% ipython --no-banner

In [1]: import numpy as np

In [2]: import numpy.linalg as la

In [3]: np.set_printoptions(precision=1, suppress=True, linewidth=160, legacy="1.25")

In [4]: feats = np.array([[3, 3, 0, 3, 0, 2],
   ...:     [1, 2, 1, 2, 3, 1],
   ...:     [2, 2, 3, 2, 2, 0],
   ...:     [2, 3, 2, 3, 2, 1],
   ...:     [2, 3, 1, 2, 3, 2],
   ...:     [0, 2, 3, 2, 2, 3]])

In [5]: q, R = la.qr(feats)

In [6]: np.allclose(R.T @ R, feats.T @ feats)
Out[6]: True

In [7]: np.trace(q @ q.T)
Out[7]: 6.0

In [8]: q.shape, R.shape
Out[8]: ((6, 6), (6, 6))

In [9]: np.abs(np.diag(R))
Out[9]: array([4.7, 2.4, 2.8, 0.8, 1.9, 1. ])

In [10]: np.round(q @ R, 1) + 0
Out[10]: 
array([[3., 3., 0., 3., 0., 2.],
       [1., 2., 1., 2., 3., 1.],
       [2., 2., 3., 2., 2., 0.],
       [2., 3., 2., 3., 2., 1.],
       [2., 3., 1., 2., 3., 2.],
       [0., 2., 3., 2., 2., 3.]])

In [11]: vec = np.array([-2, -1, 3, -3, 0, -2])

In [12]: y = feats @ vec

In [13]: beta, lr = np.zeros(6), 1 / la.norm(feats, 2) ** 2

In [14]: for i in range(15):
    ...:     beta -= lr * feats.T @ (feats @ beta - y)
    ...:     if i % 5 == 0: print(i, round(la.norm(feats @ beta - y), 1))
    ...: 
0 13.6
5 8.6
10 5.7

In [15]: beta
Out[15]: array([-2. , -1.9,  1.6, -1.7,  0.3, -1.4])

In [16]: vec = np.array([0, -1, 1, -3, -3, -3])

In [17]: np.einsum("ij,j->i", feats, vec)
Out[17]: array([-18, -19, -11, -19, -23, -20])

In [18]: feats * vec
Out[18]: 
array([[ 0, -3,  0, -9,  0, -6],
       [ 0, -2,  1, -6, -9, -3],
       [ 0, -2,  3, -6, -6,  0],
       [ 0, -3,  2, -9, -6, -3],
       [ 0, -3,  1, -6, -9, -6],
       [ 0, -2,  3, -6, -6, -9]])

In [19]: feats @ np.ones(6)
Out[19]: array([11., 10., 11., 13., 13., 12.])

In [20]: T = np.stack([feats, -2 * feats, feats[::-1]])

In [21]: la.matrix_rank(T.reshape(3, -1))
Out[21]: 2

In [22]: la.det(T)
Out[22]: array([  -51., -3264.,    51.])

In [23]: la.matrix_rank(T)
Out[23]: array([6, 6, 6])

In [24]: T.shape
Out[24]: (3, 6, 6)

In [25]: (T @ feats.T).shape
Out[25]: (3, 6, 6)

In [26]: K = np.loadtxt("m.csv", delimiter=",")

In [27]: K
Out[27]: 
array([[ 3., -3., -2., -3.,  3.,  3., -3.,  0., -3.,  2., -3., -2., -1., -2.],
       [-3., -2.,  2., -1., -2., -3., -2.,  2.,  2.,  3.,  3., -1., -3.,  0.],
       [ 3.,  0., -2., -1.,  2., -3.,  2.,  0.,  1.,  0., -1., -1.,  2., -2.],
       [-1., -1.,  2., -1.,  2.,  0.,  2., -1.,  0.,  1., -1., -3.,  0.,  3.],
       [ 2., -3.,  0.,  0.,  0., -2.,  2., -1.,  2.,  0.,  0.,  3., -2.,  1.],
       [ 3., -3.,  2., -1.,  0., -2., -2.,  3., -2.,  1.,  2.,  3., -1.,  2.],
       [-2., -1., -1.,  0., -2., -2.,  3., -3.,  1., -1., -1.,  0.,  1.,  1.],
       [-3.,  0.,  1., -2.,  2.,  0., -2.,  3.,  2., -3.,  3., -1., -3.,  3.],
       [ 1.,  1.,  0., -1., -2.,  0.,  1., -1., -3., -3.,  0.,  0., -1.,  2.],
       [ 1., -1.,  1.,  2.,  2., -1., -1., -3., -3.,  1., -1.,  2.,  2.,  1.],
       [ 3., -3.,  0.,  2.,  1.,  2.,  1.,  0.,  2., -1.,  3., -2.,  2.,  2.],
       [ 3., -1.,  0.,  1.,  1.,  3.,  2., -1.,  2., -3.,  0.,  0.,  2., -2.],
       [ 1.,  1.,  1., -1.,  2., -3., -1., -2.,  2.,  1.,  2., -3., -1., -3.],
       [-2.,  2.,  0.,  3., -3.,  0.,  2.,  2.,  1.,  0., -2., -1., -1.,  1.]])

In [28]: rng = np.random.default_rng(318545)

In [29]: z = rng.permutation(14)

In [30]: z
Out[30]: array([ 3,  4, 12,  6, 13,  2,  7,  0,  9, 11,  1,  5,  8, 10])

In [31]: Y = K[z][:, z]

In [32]: np.diag(Y)
Out[32]: array([-1.,  0., -1.,  3.,  1., -2.,  3.,  3.,  1.,  0., -2., -2., -3.,  3.])

In [33]: np.sort(np.abs(la.eigvals(Y)))
Out[33]: array([1.3, 2.1, 2.1, 4.3, 4.3, 4.9, 4.9, 6. , 6. , 6.2, 6.7, 6.7, 8.8, 9. ])

In [34]: np.trace(Y)
Out[34]: 3.0

In [35]: round(float(np.abs(la.eigvals(K)).max()), 1)
Out[35]: 9.0

In [36]: np.allclose(K @ K.T, K.T @ K)
Out[36]: False

In [37]: assert K == K.T
ValueError: The truth value of an array with more than one element is ambiguous. Use a.any() or a.all()


In [38]: np.allclose(K, K.T)
Out[38]: False

In [39]: np.trace(K)
Out[39]: 3.0

In [40]: np.sort(np.abs(la.eigvals(K)))
Out[40]: array([1.3, 2.1, 2.1, 4.3, 4.3, 4.9, 4.9, 6. , 6. , 6.2, 6.7, 6.7, 8.8, 9. ])

In [41]: A = np.array([[2, 1, -2, -1, -1, 0, -2, -1, -2],
    ...:     [2, -1, 1, 1, -2, -1, -2, -1, -1],
    ...:     [-2, 1, 1, 2, 0, -2, -1, 1, -2],
    ...:     [2, 2, -2, 0, -1, 1, -2, 0, -2],
    ...:     [-1, -2, 1, -1, 1, 2, -2, 0, 2],
    ...:     [2, 0, 1, -1, 1, 0, -1, -1, -2],
    ...:     [-2, -1, 1, -1, 2, 0, 1, -2, 0],
    ...:     [-1, -1, 1, -1, 2, 1, 1, -2, -1],
    ...:     [-2, 0, -1, -2, -2, -2, -1, -1, 0],
    ...:     [-1, -1, -1, 0, -1, -1, -2, -1, 0],
    ...:     [-2, 2, -1, 2, -2, 2, -1, 0, 0],
    ...:     [-2, -1, -1, 1, 2, -2, 0, -2, -2],
    ...:     [1, 1, 1, -1, -2, -1, -2, -1, -1],
    ...:     [1, 2, 1, 0, 0, -1, -1, -2, -2],
    ...:     [1, -2, 1, 2, 0, -2, -2, -1, -2]]) * (rng.random((15, 9)) < 0.3)

In [42]: A
Out[42]: 
array([[ 0,  1,  0,  0,  0,  0,  0,  0,  0],
       [ 0,  0,  1,  0,  0, -1,  0,  0, -1],
       [-2,  0,  0,  0,  0, -2,  0,  1,  0],
       [ 2,  2,  0,  0, -1,  0,  0,  0,  0],
       [ 0,  0,  0,  0,  0,  0, -2,  0,  0],
       [ 0,  0,  0,  0,  1,  0, -1,  0,  0],
       [-2, -1,  1,  0,  0,  0,  0,  0,  0],
       [-1, -1,  0,  0,  0,  0,  0,  0,  0],
       [-2,  0, -1,  0, -2,  0,  0,  0,  0],
       [ 0, -1,  0,  0,  0, -1,  0,  0,  0],
       [-2,  0, -1,  0,  0,  0, -1,  0,  0],
       [-2, -1,  0,  0,  0,  0,  0,  0,  0],
       [ 0,  0,  0, -1,  0,  0,  0,  0,  0],
       [ 1,  0,  0,  0,  0, -1,  0,  0,  0],
       [ 0,  0,  0,  2,  0,  0,  0, -1, -2]])

In [43]: Y = np.c_[A[:, :3] @ np.array([[-8, 0, -3], [-2, 7, 9], [8, -9, -1]]), np.array([0, -3, -2, 1, -1, 3, 3, 2, -2, 3, 2, 2, 3, 2, -1])]

In [44]: Y
Out[44]: 
array([[ -2,   7,   9,   0],
       [  8,  -9,  -1,  -3],
       [ 16,   0,   6,  -2],
       [-20,  14,  12,   1],
       [  0,   0,   0,  -1],
       [  0,   0,   0,   3],
       [ 26, -16,  -4,   3],
       [ 10,  -7,  -6,   2],
       [  8,   9,   7,  -2],
       [  2,  -7,  -9,   3],
       [  8,   9,   7,   2],
       [ 18,  -7,  -3,   2],
       [  0,   0,   0,   3],
       [ -8,   0,  -3,   2],
       [  0,   0,   0,  -1]])

In [45]: la.norm(la.qr(A)[0].T @ Y, axis=0) ** 2 / ((Y ** 2).sum(axis=0) + 1e-12)
Out[45]: array([1. , 1. , 1. , 0.7])
